% python3 -q
>>> import numpy as np
>>> from numpy import linalg as LA
>>> np.set_printoptions(precision=3, suppress=True, linewidth=160, sign=" ")
>>> def rnd(a):
...     return np.round(a, 3) + 0
... 
>>> K = np.load("case1.npy")
>>> print(K)
[[ 0  1  0  1]
 [ 1  0  1  1]
 [ 0  1  0  1]
 [ 1  1  1  0]]
>>> gram = K.T @ K
>>> print(rnd(LA.eigvalsh(gram)[::-1]))
[ 6.562  2.438  1.     0.   ]
>>> print(rnd(LA.svd(K, compute_uv=False) ** 2))
[ 6.562  2.438  1.     0.   ]
>>> print((K @ K.T).shape)
(4, 4)
>>> print(gram)
[[ 2  1  2  1]
 [ 1  3  1  2]
 [ 2  1  2  1]
 [ 1  2  1  3]]
>>> print(np.trace(gram), (K ** 2).sum())
10 10
>>> W0 = np.load("run9.npy")
>>> print(W0)
[[ 1.     0.5    0.25   0.125]
 [ 0.5    1.     0.5    0.25 ]
 [ 0.25   0.5    1.     0.5  ]
 [ 0.125  0.25   0.5    1.   ]]
>>> # symmetric
>>> B = np.array([[1, 3, -3], [1, 3, -3], [0, 0, -2], [2, -3, -1]])
>>> print(LA.matrix_rank(np.vstack([K, B.T])))
4
>>> print(np.vstack([K, B.T]).shape)
(7, 4)
>>> print(K @ B)
[[ 3  0 -4]
 [ 3  0 -6]
 [ 3  0 -4]
 [ 2  6 -8]]
>>> print(LA.matrix_rank(K @ B))
3
>>> print(np.einsum("ik,kj->ji", K, B))
[[ 3  3  3  2]
 [ 0  0  0  6]
 [-4 -6 -4 -8]]
>>> print(B.T @ K.T)
[[ 3  3  3  2]
 [ 0  0  0  6]
 [-4 -6 -4 -8]]
>>> Lm = LA.cholesky(W0)
>>> print(LA.eigvalsh(W0).min() > 0)
True
>>> print(rnd(np.diag(Lm) ** 2))
[ 1.    0.75  0.75  0.75]
>>> print(rnd(LA.matrix_power(W0, 4)))
[[ 4.011  4.764  4.372  3.207]
 [ 4.764  6.001  5.785  4.372]
 [ 4.372  5.785  6.001  4.764]
 [ 3.207  4.372  4.764  4.011]]
>>> print(rnd(W0 @ W0))
[[ 1.328  1.156  0.812  0.5  ]
 [ 1.156  1.562  1.25   0.812]
 [ 0.812  1.25   1.562  1.156]
 [ 0.5    0.812  1.156  1.328]]
>>> print(rnd(LA.det(W0)))
0.422
>>> A = np.loadtxt("a.csv", delimiter=",")
>>> print(A)
[[ 7. -4. -1. -3.]
 [-2.  4. -4.  2.]
 [ 4.  2.  4.  0.]
 [ 0.  3.  5. 11.]]
>>> def softmax(z):
...     e = np.exp(z - z.max(axis=-1, keepdims=True))
...     return e / e.sum(axis=-1, keepdims=True)
... 
>>> print(rnd(softmax(A[2])))
[ 0.464  0.063  0.464  0.009]
>>> print(rnd(softmax(A[2] + 3)))
[ 0.464  0.063  0.464  0.009]
>>> scores = A @ A.T / np.sqrt(4)
>>> print(rnd(softmax(scores)[2] @ A))
[ 3.973  2.006  4.006  0.073]
>>> vec = np.array([-2, -1, 0, -4])
>>> target = A @ vec
>>> print(target)
[  2.  -8. -10. -47.]
>>> print(rnd(LA.solve(A, A[:, 3])))
[ 0.  0.  0.  1.]
>>> print(rnd(LA.solve(A.T, A[0])))
[ 1.  0.  0.  0.]
>>> print(rnd(LA.solve(A, -2 * target)))
[ 4.  2.  0.  8.]
>>> B = A / LA.norm(A, axis=1, keepdims=True)
>>> gram = B @ B.T
>>> print(rnd(LA.norm(B, axis=1)))
[ 1.  1.  1.  1.]
>>> print(rnd(gram[1]))
[-0.584  1.    -0.422  0.178]
>>> B = np.array([[1, 1, -1], [0, -1, 0], [-1, 1, 2], [1, -2, 2]])
>>> print(LA.matrix_rank(np.vstack([A, B.T])))
4
>>> print(np.einsum("ij,ij->i", A, A))
[  75.   40.   36.  155.]
>>> print(B.T @ A.T)
[[  5.   4.   0.   6.]
 [ 16. -14.   6. -20.]
 [-15.  -2.   4.  32.]]
>>> print(A @ B)
[[  5.  16. -15.]
 [  4. -14.  -2.]
 [  0.   6.   4.]
 [  6. -20.  32.]]
>>> print(np.vstack([A, B.T]).shape)
(7, 4)
>>> print(np.einsum("ik,kj->ji", A, B))
[[  5.   4.   0.   6.]
 [ 16. -14.   6. -20.]
 [-15.  -2.   4.  32.]]
>>> print(LA.matrix_rank(A @ B))
3
>>> r0, v = A[1], A[0]
>>> print(r0 @ r0)
40.0
>>> p = (r0 @ v) / (r0 @ r0) * r0
>>> print(np.outer(r0, v))
[[-14.   8.   2.   6.]
 [ 28. -16.  -4. -12.]
 [-28.  16.   4.  12.]
 [ 14.  -8.  -2.  -6.]]
>>> print(rnd(v - p))
[ 5.4 -0.8 -4.2 -1.4]
>>> print((v - p) @ r0)
0.0
>>> print(LA.matrix_rank(np.outer(r0, v)))
1
>>> print(rnd(LA.norm(r0 + v) ** 2 + LA.norm(r0 - v) ** 2))
230.0
>>> print(p)
[ 1.6 -3.2  3.2 -1.6]
>>> feats = np.load("arr.npy")
>>> print(feats)
[[ 0  0  0  0]
 [ 0  0  1  1]
 [ 0  1  0  1]
 [ 0  1  1  0]]
>>> q, R = LA.qr(A)
>>> print(np.allclose(R.T @ R, A.T @ A))
True
>>> print(np.trace(q @ q.T))
4.0
>>> m1 = np.array([[2, 3, 4, 5], [6, 7, 8, 9], [10, 11, 12, 13]])
>>> print(np.diff(m1, axis=0))
[[ 4  4  4  4]
 [ 4  4  4  4]]
>>> print(m1 - m1[0])
[[ 0  0  0  0]
 [ 4  4  4  4]
 [ 8  8  8  8]]
>>> print(rnd(LA.svd(m1, compute_uv=False)))
[ 28.56    1.534   0.   ]
>>> print(m1.sum(axis=0))
[ 18  21  24  27]
>>> print(m1.shape)
(3, 4)
>>> print(m1.mean(axis=0))
[ 6.  7.  8.  9.]
>>> print(np.count_nonzero(m1))
12
>>> print(rnd(LA.norm(m1, 2) / LA.norm(m1)))
0.999
>>> print(np.argsort(-LA.norm(m1, axis=0).round(6), kind="stable")[:3])
[ 3  2  1]
>>> left, sig, Vh = LA.svd(m1, full_matrices=False)
>>> print(rnd(np.cumsum(sig ** 2) / np.sum(sig ** 2)))
[ 0.997  1.     1.   ]
>>> print(rnd(Vh @ Vh.T))
[[ 1.  0.  0.]
 [ 0.  1.  0.]
 [ 0.  0.  1.]]
>>> print(rnd(np.sqrt((sig ** 2).sum())), rnd(LA.norm(m1)))
28.601 28.601
>>> print(rnd(sig))
[ 28.56    1.534   0.   ]
>>> print((sig > 1e-8).sum())
2
>>> left, sig, Vh = LA.svd(m1)
>>> V = Vh[:(sig > 1e-8).sum()]
>>> rng = np.random.default_rng(288)
>>> vec = m1[2] + 3 * m1[1] + rng.integers(2) * np.eye(4)[2]
>>> print(vec)
[ 28.  32.  36.  40.]
>>> print(rnd(V.T @ V))
[[ 0.7  0.4  0.1 -0.2]
 [ 0.4  0.3  0.2  0.1]
 [ 0.1  0.2  0.3  0.4]
 [-0.2  0.1  0.4  0.7]]
>>> print(rnd(LA.norm(vec - V.T @ V @ vec)))
0.0
>>> print(rnd(np.diag(V.T @ V)))
[ 0.7  0.3  0.3  0.7]
>>> print(LA.matrix_rank(np.vstack([m1, vec])))
2
>>> X = np.load("block4.npy")
>>> print(rnd(X))
[[-0.504 -0.956  0.435 -0.273]
 [-0.956 -1.377 -0.439  0.096]
 [ 0.435 -0.439  0.315  0.983]
 [-0.273  0.096  0.983 -1.435]]
>>> # null space of dimension 1
>>> vec = np.array([3, 2, 3, 0])
>>> a = np.maximum(X @ vec, 0)
>>> print(rnd(a))
[ 0.     0.     1.373  2.322]
>>> print(rnd(np.maximum(X @ vec, 0) - np.maximum(-X @ vec, 0)))
[-2.119 -6.939  1.373  2.322]
>>> print(rnd(X.T @ a))
[-0.037 -0.379  2.716 -1.982]
